>>> import numpy as np
>>> import numpy.linalg as la
>>> np.set_printoptions(suppress=True, linewidth=200)
>>> tidy = lambda a: np.round(a, 3) + 0
>>> A = np.loadtxt("case8.csv", delimiter=",")
>>> print(A)
[[-18.  -12.  -30.   20.   16.   18.   26.  -26.   -4. ]
 [ -1.3   0.6  -2.1  -1.9   1.1   2.2   0.1   0.4   0. ]
 [  1.1  -0.6   0.1   0.2  -0.4   0.    1.    1.8  -0.1]
 [ -0.9  -2.6  -1.3  -0.8  -1.6  -1.2  -1.1  -0.9   0.2]
 [ -0.5  -0.2   1.   -0.9  -0.2  -0.2  -3.3   0.6   0.1]
 [ -2.2  -0.7  -0.2  -0.9   1.8  -0.2  -0.2   0.6   1.7]
 [  0.9   1.   -1.2   0.4   0.6   0.9   0.3   0.8  -0.6]
 [  0.1  -0.1   0.3   0.3  -1.5   0.3   0.9  -0.2   2.4]
 [ -0.5  -0.5   0.1  -0.7   0.2  -0.2   1.2  -2.2  -0.1]
 [  0.2  -0.2   1.2  -1.7  -0.2   2.   -1.   -1.1  -1. ]
 [ -0.3   0.1   0.5  -0.9  -0.6  -0.1   0.1  -1.3   0.2]
 [ -1.2   0.3  -0.8   1.    0.8  -0.2   1.1   0.5  -1.7]
 [ -0.5  -0.8   0.1   0.8  -1.3  -2.3   2.9  -0.4  -0.1]
 [ -1.3  -0.2  -1.1  -0.3  -1.5  -0.6   0.1   0.2  -0.2]
 [  0.3  -0.6  -0.9  -0.8   2.   -0.2  -1.1   0.5   1.2]
 [  0.9  -0.4   0.2   1.2   0.1  -0.7   0.4  -0.3   0.4]
 [ -0.5   0.7  -0.7  -1.9   0.8   1.6  -0.4   0.1   0.5]
 [ -0.9  -0.2  -1.8   0.3   0.8  -1.2  -0.2  -1.    0.4]]
>>> G = np.cov(A, rowvar=False)
>>> print(tidy(np.median(A, axis=0)))
[-0.5  -0.2  -0.45 -0.5   0.15 -0.2   0.1  -0.05  0.05]
>>> print(tidy(la.norm(A, axis=0)))
[18.421 12.456 30.279 20.442 16.617 18.588 26.527 26.29   5.574]
>>> print(la.norm(A, axis=1).argmax())
0
>>> Q, V = la.qr(A[:, :6])[0], la.qr(A[:, 6:])[0]
>>> s = la.svd(Q.T @ V, compute_uv=False)
>>> print((s > 0.9).sum())
1
>>> print(tidy(s))
[0.992 0.596 0.233]
>>> data = np.load("data.npy")
>>> print(tidy(data))
[[ 0.074 -0.556 -0.556  0.185  0.556  0.185]
 [-0.556  0.667 -0.333  0.111  0.333  0.111]
 [-0.556 -0.333  0.667  0.111  0.333  0.111]
 [ 0.185  0.111  0.111  0.963 -0.111 -0.037]
 [ 0.556  0.333  0.333 -0.111  0.667 -0.111]
 [ 0.185  0.111  0.111 -0.037 -0.111  0.963]]
>>> M2 = np.array([[-1, -1, 2],
...     [0, -3, 2],
...     [-2, -3, 0],
...     [2, 3, 3],
...     [-3, -1, 1],
...     [-2, 2, 3]])
>>> print(np.vstack([data, M2.T]).shape)
(9, 6)
>>> print(tidy(np.einsum("ij->j", data)))
[-0.111  0.333  0.333  1.222  1.667  1.222]
>>> print(la.matrix_rank(data @ M2))
3
>>> print(tidy(np.einsum("ij,ij->i", data, data)))
[1. 1. 1. 1. 1. 1.]
>>> print(tidy(np.einsum("ik,kj->ji", data, M2)))
[[-0.63   0.222 -1.778  1.926 -3.222 -2.074]
 [ 3.63  -0.222 -0.222  2.074 -3.778  1.074]
 [ 0.704  1.222 -0.778  3.259  1.778  3.259]]
>>> E = np.load("x.npy")
>>> print(E)
[[ 0  7  4  3  6  5  1  0  0]
 [ 0  9  4  3  7  5  2  0  0]
 [ 0  1  4  3  3  5  0  0  0]
 [ 0  9  4  3  7  5  2  0  0]
 [ 0  7  4  3  6  5  1  0  0]
 [ 0  9  4  3  7  5  2  0  0]
 [ 0  5  4  3  5  5  0  0  0]
 [ 1 11  4  3  8  5  3  0  0]
 [ 1 11  4  3  8  5  3  0  0]
 [ 1 11  4  3  8  5  3  0  0]
 [ 0  0  4  3  2  5  0  0  0]
 [ 0  3  4  3  4  5  0  0  0]
 [ 1 11  4  3  8  5  3  0  0]
 [ 0  5  4  3  5  5  0  0  0]
 [ 0  5  4  3  5  5  0  0  0]
 [ 0  3  4  3  4  5  0  0  0]
 [ 0  1  4  3  3  5  0  0  0]
 [ 0  5  4  3  5  5  0  0  0]
 [ 0  9  4  3  7  5  2  0  0]
 [ 0  5  4  3  5  5  0  0  0]
 [ 0  5  4  3  5  5  0  0  0]]
>>> Uu, s, VT = la.svd(E)
>>> V = VT[:(s > 1e-8).sum()]
>>> rng = np.random.default_rng(82318)
>>> x = E[4] + -1 * E[7] + rng.integers(2) * np.eye(9)[7]
>>> print(x)
[-1. -4.  0.  0. -2.  0. -2.  0.  0.]
>>> print(tidy(la.norm(x - V.T @ V @ x)))
0.0
>>> print(tidy(V.T @ V))
[[1.   0.   0.   0.   0.   0.   0.   0.   0.  ]
 [0.   1.   0.   0.   0.   0.   0.   0.   0.  ]
 [0.   0.   0.32 0.24 0.   0.4  0.   0.   0.  ]
 [0.   0.   0.24 0.18 0.   0.3  0.   0.   0.  ]
 [0.   0.   0.   0.   1.   0.   0.   0.   0.  ]
 [0.   0.   0.4  0.3  0.   0.5  0.   0.   0.  ]
 [0.   0.   0.   0.   0.   0.   1.   0.   0.  ]
 [0.   0.   0.   0.   0.   0.   0.   0.   0.  ]
 [0.   0.   0.   0.   0.   0.   0.   0.   0.  ]]
>>> print(tidy(np.trace(la.pinv(E) @ E)))
5.0
>>> print(np.allclose(E[:-1].T @ la.lstsq(E[:-1].T, E[-1])[0], E[-1]))
True
>>> print(tidy(la.norm(E[13], 1)), tidy(la.norm(E[13], np.inf)))
22.0 5.0
>>> print(tidy(la.norm(E, axis=0)))
[ 2.    32.802 18.33  13.748 26.981 22.913  7.348  0.     0.   ]
>>> print(tidy(la.norm(E[13] - E[0])))
2.449
>>> print(tidy(la.norm(E, "nuc")))
68.267
>>> M2 = np.array([[2, 3, 1],
...     [-2, 1, 2],
...     [0, -1, -2],
...     [1, 3, -2],
...     [1, 1, -3],
...     [1, -1, 2],
...     [2, -3, -2],
...     [-2, -2, 3],
...     [1, -2, 0]])
>>> print(la.matrix_rank(E @ M2))
3
>>> print(la.matrix_rank(np.vstack([E, M2.T])))
8
>>> print(E @ M2)
[[  2  10 -10]
 [  1  10 -11]
 [  9   4 -11]
 [  1  10 -11]
 [  2  10 -10]
 [  1  10 -11]
 [  3  10  -9]
 [  2  13 -11]
 [  2  13 -11]
 [  2  13 -11]
 [ 10   2 -10]
 [  6   7 -10]
 [  2  13 -11]
 [  3  10  -9]
 [  3  10  -9]
 [  6   7 -10]
 [  9   4 -11]
 [  3  10  -9]
 [  1  10 -11]
 [  3  10  -9]
 [  3  10  -9]]
>>> print(np.einsum("ik,kj->ji", E, M2))
[[  2   1   9   1   2   1   3   2   2   2  10   6   2   3   3   6   9   3   1   3   3]
 [ 10  10   4  10  10  10  10  13  13  13   2   7  13  10  10   7   4  10  10  10  10]
 [-10 -11 -11 -11 -10 -11  -9 -11 -11 -11 -10 -10 -11  -9  -9 -10 -11  -9 -11  -9  -9]]
>>> print(M2.T @ E.T)
[[  2   1   9   1   2   1   3   2   2   2  10   6   2   3   3   6   9   3   1   3   3]
 [ 10  10   4  10  10  10  10  13  13  13   2   7  13  10  10   7   4  10  10  10  10]
 [-10 -11 -11 -11 -10 -11  -9 -11 -11 -11 -10 -10 -11  -9  -9 -10 -11  -9 -11  -9  -9]]
>>> print(np.einsum("ij->j", E))
[  4 132  84  63 118 105  22   0   0]
>>> print(np.einsum("ik,kj->ij", E, M2))
[[  2  10 -10]
 [  1  10 -11]
 [  9   4 -11]
 [  1  10 -11]
 [  2  10 -10]
 [  1  10 -11]
 [  3  10  -9]
 [  2  13 -11]
 [  2  13 -11]
 [  2  13 -11]
 [ 10   2 -10]
 [  6   7 -10]
 [  2  13 -11]
 [  3  10  -9]
 [  3  10  -9]
 [  6   7 -10]
 [  9   4 -11]
 [  3  10  -9]
 [  1  10 -11]
 [  3  10  -9]
 [  3  10  -9]]
